>>> import numpy as np
>>> import numpy.linalg as la
>>> np.set_printoptions(precision=3, suppress=True, linewidth=140, legacy="1.25")
>>> m1 = np.load("layer8.npy")
>>> m1
array([[ 1.42 ,  0.663,  0.088, -0.124,  1.042,  0.102,  1.908, -0.015, -0.232, -1.136],
       [ 0.663,  3.769, -1.469, -1.218,  0.039, -1.113, -0.538,  0.94 ,  0.04 , -0.309],
       [ 0.088, -1.469,  2.668, -1.342,  0.041, -1.401, -0.341,  1.597,  0.15 , -0.329],
       [-0.124, -1.218, -1.342,  2.439, -0.433, -0.194,  0.945,  1.186,  0.742, -0.348],
       [ 1.042,  0.039,  0.041, -0.433,  0.615,  1.11 ,  0.1  ,  0.341,  0.799, -1.107],
       [ 0.102, -1.113, -1.401, -0.194,  1.11 ,  1.401, -0.165, -0.767,  0.208, -0.267],
       [ 1.908, -0.538, -0.341,  0.945,  0.1  , -0.165,  1.604,  0.59 , -1.234, -1.286],
       [-0.015,  0.94 ,  1.597,  1.186,  0.341, -0.767,  0.59 ,  1.989,  1.653, -0.177],
       [-0.232,  0.04 ,  0.15 ,  0.742,  0.799,  0.208, -1.234,  1.653,  1.363,  0.171],
       [-1.136, -0.309, -0.329, -0.348, -1.107, -0.267, -1.286, -0.177,  0.171,  0.732]])
>>> la.matrix_rank(m1, rtol=0.1)
8
>>> left, sv, VT = la.svd(m1)
>>> sv.round(3) + 0
array([5., 5., 5., 4., 3., 2., 1., 1., 0., 0.])
>>> Y = left[:, :8] @ np.diag(sv[:8]) @ VT[:8]
>>> np.round(la.norm(m1 - Y) / la.norm(m1), 3)
0.0
>>> Y
array([[ 1.42 ,  0.663,  0.088, -0.124,  1.042,  0.102,  1.908, -0.015, -0.232, -1.136],
       [ 0.663,  3.769, -1.469, -1.218,  0.039, -1.113, -0.538,  0.94 ,  0.04 , -0.309],
       [ 0.088, -1.469,  2.668, -1.342,  0.041, -1.401, -0.341,  1.597,  0.15 , -0.329],
       [-0.124, -1.218, -1.342,  2.439, -0.433, -0.194,  0.945,  1.186,  0.742, -0.348],
       [ 1.042,  0.039,  0.041, -0.433,  0.615,  1.11 ,  0.1  ,  0.341,  0.799, -1.107],
       [ 0.102, -1.113, -1.401, -0.194,  1.11 ,  1.401, -0.165, -0.767,  0.208, -0.267],
       [ 1.908, -0.538, -0.341,  0.945,  0.1  , -0.165,  1.604,  0.59 , -1.234, -1.286],
       [-0.015,  0.94 ,  1.597,  1.186,  0.341, -0.767,  0.59 ,  1.989,  1.653, -0.177],
       [-0.232,  0.04 ,  0.15 ,  0.742,  0.799,  0.208, -1.234,  1.653,  1.363,  0.171],
       [-1.136, -0.309, -0.329, -0.348, -1.107, -0.267, -1.286, -0.177,  0.171,  0.732]])
>>> round(float(la.norm(m1 - Y, 2)), 3), round(sv[8], 3)
(0.0, 0.0)
>>> left, sv, VT = la.svd(m1)
>>> vecs = VT[:(sv > 1e-8).sum()]
>>> rng = np.random.default_rng(513)
>>> x = m1[2] + 4 * m1[1] + rng.integers(2) * np.eye(10)[1]
>>> x
array([ 2.739, 14.607, -3.208, -6.215,  0.199, -5.853, -2.494,  5.357,  0.311, -1.566])
>>> la.matrix_rank(np.vstack([m1, x]))
9
>>> np.allclose(vecs.T @ vecs @ x, x)
False
>>> np.diag(vecs.T @ vecs)
array([0.581, 0.983, 0.992, 0.923, 0.972, 0.72 , 0.868, 0.713, 0.822, 0.426])
>>> J = np.load("x.npy")
>>> J
array([[ 0,  1, -2,  0,  5, -1, -4, -3,  5],
       [ 0,  0, -2, -4, -1, -2, -4, -5, -5],
       [ 0,  0,  0,  0,  0, -4,  5,  2,  2],
       [ 0,  0,  0,  0,  3, -4, -1, -5,  3],
       [ 0,  0,  0,  0,  0,  0,  0,  3, -5],
       [ 0,  0,  0,  0,  0,  0,  2,  5,  1],
       [ 0,  0,  0,  0,  0,  0,  0,  2, -4],
       [ 0,  0,  0,  0,  0,  0,  0,  0,  3],
       [ 0,  0,  0,  0,  0,  0,  0,  0,  0]])
>>> left, sv, VT = la.svd(J)
>>> np.argmax(sv[:-1] / (sv[1:] + 1e-6)) + 1
7
>>> sv.round(3) + 0
array([13.104, 11.329,  6.512,  4.677,  2.976,  0.864,  0.208,  0.   ,  0.   ])
>>> Y = left[:, :7] @ np.diag(sv[:7]) @ VT[:7]
>>> la.matrix_rank(J, rtol=0.05)
6
>>> la.matrix_rank(Y)
7
>>> Y.round(3) + 0
array([[ 0.,  1., -2.,  0.,  5., -1., -4., -3.,  5.],
       [ 0.,  0., -2., -4., -1., -2., -4., -5., -5.],
       [ 0.,  0.,  0.,  0.,  0., -4.,  5.,  2.,  2.],
       [ 0.,  0.,  0.,  0.,  3., -4., -1., -5.,  3.],
       [ 0.,  0.,  0.,  0.,  0.,  0.,  0.,  3., -5.],
       [ 0.,  0.,  0.,  0.,  0.,  0.,  2.,  5.,  1.],
       [ 0.,  0.,  0.,  0.,  0.,  0.,  0.,  2., -4.],
       [ 0.,  0.,  0.,  0.,  0.,  0.,  0.,  0.,  3.],
       [ 0.,  0.,  0.,  0.,  0.,  0.,  0.,  0.,  0.]])
>>> round(float(np.abs(J - Y).max()), 3)
0.0
>>> E = np.load("sample11.npy")
>>> E
array([[ 2,  1,  1, -2, -2,  1,  1,  6, -1,  2,  3],
       [ 0, -2,  1,  3, -1, -2,  2, -9,  0, -1, -3],
       [ 3, -1, -1,  1,  3, -3, -1, -3, -3,  0, -2],
       [-2,  0,  0,  1,  2, -1,  1, -3, -1, -3, -1],
       [ 2,  1,  1, -1, -2,  1,  1,  3,  0,  1,  0],
       [-1,  0,  2, -1,  1,  2, -3,  3, -1,  1, -2]])
>>> t = np.radians(180)
>>> Rm = np.eye(11)
>>> Rm[3, 3] = Rm[10, 10] = np.cos(t)
>>> Rm[3, 10], Rm[10, 3] = -np.sin(t), np.sin(t)
>>> Rm.round(3) + 0
array([[ 1.,  0.,  0.,  0.,  0.,  0.,  0.,  0.,  0.,  0.,  0.],
       [ 0.,  1.,  0.,  0.,  0.,  0.,  0.,  0.,  0.,  0.,  0.],
       [ 0.,  0.,  1.,  0.,  0.,  0.,  0.,  0.,  0.,  0.,  0.],
       [ 0.,  0.,  0., -1.,  0.,  0.,  0.,  0.,  0.,  0.,  0.],
       [ 0.,  0.,  0.,  0.,  1.,  0.,  0.,  0.,  0.,  0.,  0.],
       [ 0.,  0.,  0.,  0.,  0.,  1.,  0.,  0.,  0.,  0.,  0.],
       [ 0.,  0.,  0.,  0.,  0.,  0.,  1.,  0.,  0.,  0.,  0.],
       [ 0.,  0.,  0.,  0.,  0.,  0.,  0.,  1.,  0.,  0.,  0.],
       [ 0.,  0.,  0.,  0.,  0.,  0.,  0.,  0.,  1.,  0.,  0.],
       [ 0.,  0.,  0.,  0.,  0.,  0.,  0.,  0.,  0.,  1.,  0.],
       [ 0.,  0.,  0.,  0.,  0.,  0.,  0.,  0.,  0.,  0., -1.]])
>>> Y = E @ Rm.T
>>> np.abs(Y - E).max(axis=0)
array([0., 0., 0., 6., 0., 0., 0., 0., 0., 0., 6.])
>>> np.allclose(la.norm(E, axis=1), la.norm(Y, axis=1))
True
>>> np.allclose(E @ E.T, Y @ Y.T)
True
>>> la.svd(E, compute_uv=False), la.svd(Y, compute_uv=False)
(array([14.876,  6.279,  5.701,  4.385,  2.712,  1.482]), array([14.876,  6.279,  5.701,  4.385,  2.712,  1.482]))
>>> def softmax(z):
...     e = np.exp(z - z.max(axis=-1, keepdims=True))
...     return e / e.sum(axis=-1, keepdims=True)
... 
>>> softmax(E[3])
array([0.008, 0.062, 0.062, 0.168, 0.457, 0.023, 0.168, 0.003, 0.023, 0.003, 0.023])
>>> softmax(E).sum(axis=1)
array([1., 1., 1., 1., 1., 1.])
>>> softmax(E[3] + 2)
array([0.008, 0.062, 0.062, 0.168, 0.457, 0.023, 0.168, 0.003, 0.023, 0.003, 0.023])
>>> S = E @ E.T / np.sqrt(11)
>>> softmax(S).round(6).argmax(axis=1)
array([0, 1, 2, 1, 0, 5])
>>> np.round(softmax(S), 3) + 0
array([[1.   , 0.   , 0.   , 0.   , 0.   , 0.   ],
       [0.   , 1.   , 0.   , 0.   , 0.   , 0.   ],
       [0.   , 0.011, 0.989, 0.   , 0.   , 0.   ],
       [0.   , 0.891, 0.002, 0.108, 0.   , 0.   ],
       [0.965, 0.   , 0.   , 0.   , 0.035, 0.   ],
       [0.002, 0.   , 0.   , 0.   , 0.   , 0.998]])
>>> np.round(softmax(S + np.triu(np.full(S.shape, -np.inf), 1)), 3) + 0
array([[1.   , 0.   , 0.   , 0.   , 0.   , 0.   ],
       [0.   , 1.   , 0.   , 0.   , 0.   , 0.   ],
       [0.   , 0.011, 0.989, 0.   , 0.   , 0.   ],
       [0.   , 0.891, 0.002, 0.108, 0.   , 0.   ],
       [0.965, 0.   , 0.   , 0.   , 0.035, 0.   ],
       [0.002, 0.   , 0.   , 0.   , 0.   , 0.998]])
>>> arr = np.loadtxt("dump.csv", delimiter=",")
>>> arr
array([[ 0.379,  0.141,  0.238,  0.25 , -0.056, -0.149,  0.266],
       [ 0.141,  0.252,  0.042,  0.284,  0.291,  0.026, -0.034],
       [ 0.238,  0.042,  0.834, -0.167,  0.034, -0.172, -0.146],
       [ 0.25 ,  0.284, -0.167,  0.727, -0.089, -0.031, -0.136],
       [-0.056,  0.291,  0.034, -0.089,  0.848,  0.174,  0.046],
       [-0.149,  0.026, -0.172, -0.031,  0.174,  0.102, -0.085],
       [ 0.266, -0.034, -0.146, -0.136,  0.046, -0.085,  0.859]])
>>> r = la.matrix_rank(arr)
>>> r
4
>>> ns = la.svd(arr)[2][r:].T
>>> np.round(arr @ ns, 3) + 0
array([[0., 0., 0.],
       [0., 0., 0.],
       [0., 0., 0.],
       [0., 0., 0.],
       [0., 0., 0.],
       [0., 0., 0.],
       [0., 0., 0.]])
>>> np.allclose(arr @ ns, 0)
True
>>> ns @ ns.T
array([[ 0.621, -0.141, -0.238, -0.25 ,  0.056,  0.149, -0.266],
       [-0.141,  0.748, -0.042, -0.284, -0.291, -0.026,  0.034],
       [-0.238, -0.042,  0.166,  0.167, -0.034,  0.172,  0.146],
       [-0.25 , -0.284,  0.167,  0.273,  0.089,  0.031,  0.136],
       [ 0.056, -0.291, -0.034,  0.089,  0.152, -0.174, -0.046],
       [ 0.149, -0.026,  0.172,  0.031, -0.174,  0.898,  0.085],
       [-0.266,  0.034,  0.146,  0.136, -0.046,  0.085,  0.141]])
>>> [int(la.matrix_rank(np.delete(arr, i, axis=0))) for i in range(7)]
[4, 4, 4, 4, 4, 4, 4]
>>> [int(la.matrix_rank(arr[:i])) for i in range(1, len(arr) + 1)]
[1, 2, 3, 4, 4, 4, 4]
